$ ipython --no-banner

In [1]: import numpy as np

In [2]: np.set_printoptions(suppress=True, linewidth=160)

In [3]: F = np.abs(np.array([[2, -3], [-3, 1]])) + np.eye(2)

In [4]: F = F / F.sum(axis=1, keepdims=True)

In [5]: print(F)
[[0.5 0.5]
 [0.6 0.4]]

In [6]: proj = np.triu(np.array([[1, -1], [0, 3]]), 1) + np.eye(2)

In [7]: A2 = proj @ F @ np.linalg.inv(proj)

In [8]: np.round(np.poly(A2), 2)
Out[8]: array([ 1. , -0.9, -0.1])

In [9]: A2.round(2)
Out[9]: 
array([[-0.1,  0. ],
       [ 0.6,  1. ]])

In [10]: np.trace(A2), np.trace(F)
Out[10]: (np.float64(0.9), np.float64(0.9))

In [11]: Q = F.astype(float).copy()

In [12]: for j in range(2):
    ...:     Q[:, j] -= Q[:, :j] @ (Q[:, :j].T @ Q[:, j])
    ...:     Q[:, j] /= np.linalg.norm(Q[:, j])
    ...: 

In [13]: np.round(Q.T @ F, 2) + 0
Out[13]: 
array([[0.78, 0.63],
       [0.  , 0.13]])

In [14]: np.round(Q.T @ Q, 2) + 0
Out[14]: 
array([[1., 0.],
       [0., 1.]])

In [15]: print(np.round((F - F.T) / 2, 2))
[[ 0.   -0.05]
 [ 0.05  0.  ]]

In [16]: np.allclose(F @ F.T, F.T @ F)
Out[16]: False

In [17]: np.round(np.sort(np.abs(np.linalg.eigvals(F))), 2)
Out[17]: array([0.1, 1. ])

In [18]: np.round(np.linalg.matrix_power(F, 2), 2)
Out[18]: 
array([[0.55, 0.45],
       [0.54, 0.46]])

In [19]: round(float(np.abs(np.linalg.eigvals(F)).max()), 2)
Out[19]: 1.0

In [20]: round(np.linalg.det(F), 2)
Out[20]: np.float64(-0.1)

In [21]: F.sum(axis=1)
Out[21]: array([1., 1.])

In [22]: p = np.eye(2)[1]

In [23]: for _ in range(4):
    ...:     p = p @ F
    ...:     print(p.round(2))
    ...: 
[0.6 0.4]
[0.54 0.46]
[0.55 0.45]
[0.55 0.45]

In [24]: round(float(np.linalg.norm(F) ** 2 / np.linalg.norm(F, 2) ** 2), 2)
Out[24]: 1.01

In [25]: F[0] @ F[1]
Out[25]: np.float64(0.5)

In [26]: round(float(np.linalg.norm(F[0] - F[1])), 2)
Out[26]: 0.14

In [27]: A = np.diag(10 * np.array([-2, 2, 1, 1])) + np.array([[2, 0, 1, 4], [1, 5, 4, 2], [2, 4, 4, 3], [2, 4, 2, 1]])

In [28]: A
Out[28]: 
array([[-18,   0,   1,   4],
       [  1,  25,   4,   2],
       [  2,   4,  14,   3],
       [  2,   4,   2,  11]])

In [29]: r0, v = A[2], A[0]

In [30]: print(r0 @ v)
-10

In [31]: r0 @ r0
Out[31]: np.int64(225)

In [32]: p = (r0 @ v) / (r0 @ r0) * r0

In [33]: round(np.linalg.norm(r0 + v) ** 2 + np.linalg.norm(r0 - v) ** 2, 2)
Out[33]: np.float64(1132.0)

In [34]: np.linalg.matrix_rank(np.outer(r0, v))
Out[34]: np.int64(1)

In [35]: np.outer(r0, v)
Out[35]: 
array([[ -36,    0,    2,    8],
       [ -72,    0,    4,   16],
       [-252,    0,   14,   56],
       [ -54,    0,    3,   12]])

In [36]: np.round(v - p, 2)
Out[36]: array([-17.91,   0.18,   1.62,   4.13])

In [37]: (v - p) @ r0
Out[37]: np.float64(0.0)

In [38]: K = np.load("dump.npy")

In [39]: K
Out[39]: 
array([[0, 0, 0, 0],
       [2, 1, 0, 0],
       [1, 0, 2, 0],
       [0, 1, 2, 0]])

In [40]: np.round(np.trace(np.linalg.pinv(K) @ K), 2)
Out[40]: np.float64(3.0)

In [41]: np.abs(np.diag(np.linalg.qr(K)[1])) > 1e-9
Out[41]: array([ True,  True,  True, False])

In [42]: np.unique(K.round(6), axis=0).shape
Out[42]: (4, 4)

In [43]: np.linalg.lstsq(K[:-1].T, K[-1])[2]
Out[43]: np.int32(2)

In [44]: Uu, sig, VT = np.linalg.svd(F)

In [45]: print(sig.round(2))
[1.01 0.1 ]

In [46]: np.argmax(sig[:-1] / (sig[1:] + 1e-6)) + 1
Out[46]: np.int64(1)

In [47]: A2 = Uu[:, :1] @ np.diag(sig[:1]) @ VT[:1]

In [48]: np.linalg.matrix_rank(A2)
Out[48]: np.int64(1)

In [49]: round(np.abs(F - A2).max(), 2)
Out[49]: np.float64(0.06)

In [50]: round(float(np.linalg.norm(F - A2) / np.linalg.norm(F)), 2)
Out[50]: 0.1

In [51]: mat = np.loadtxt("sample7.csv", delimiter=",")

In [52]: mat
Out[52]: 
array([[ 9.,  4., -5.,  5.,  5.,  5.],
       [ 4.,  7.,  5.,  2., -2.,  3.],
       [ 0., -1., -4., -4., -3.,  1.],
       [ 2.,  4., -5.,  6.,  1., -5.],
       [-2.,  4.,  2.,  4., -1.,  2.],
       [ 4.,  1., -1.,  3., -3., -4.]])

In [53]: A2 = mat / np.sqrt((mat ** 2).mean(axis=1, keepdims=True))

In [54]: np.linalg.matrix_rank(A2) == np.linalg.matrix_rank(mat)
Out[54]: np.True_

In [55]: np.round(np.linalg.norm(A2, axis=1), 2)
Out[55]: array([2.45, 2.45, 2.45, 2.45, 2.45, 2.45])

In [56]: print(np.linalg.matrix_rank(mat - mat.mean(axis=1, keepdims=True)))
5
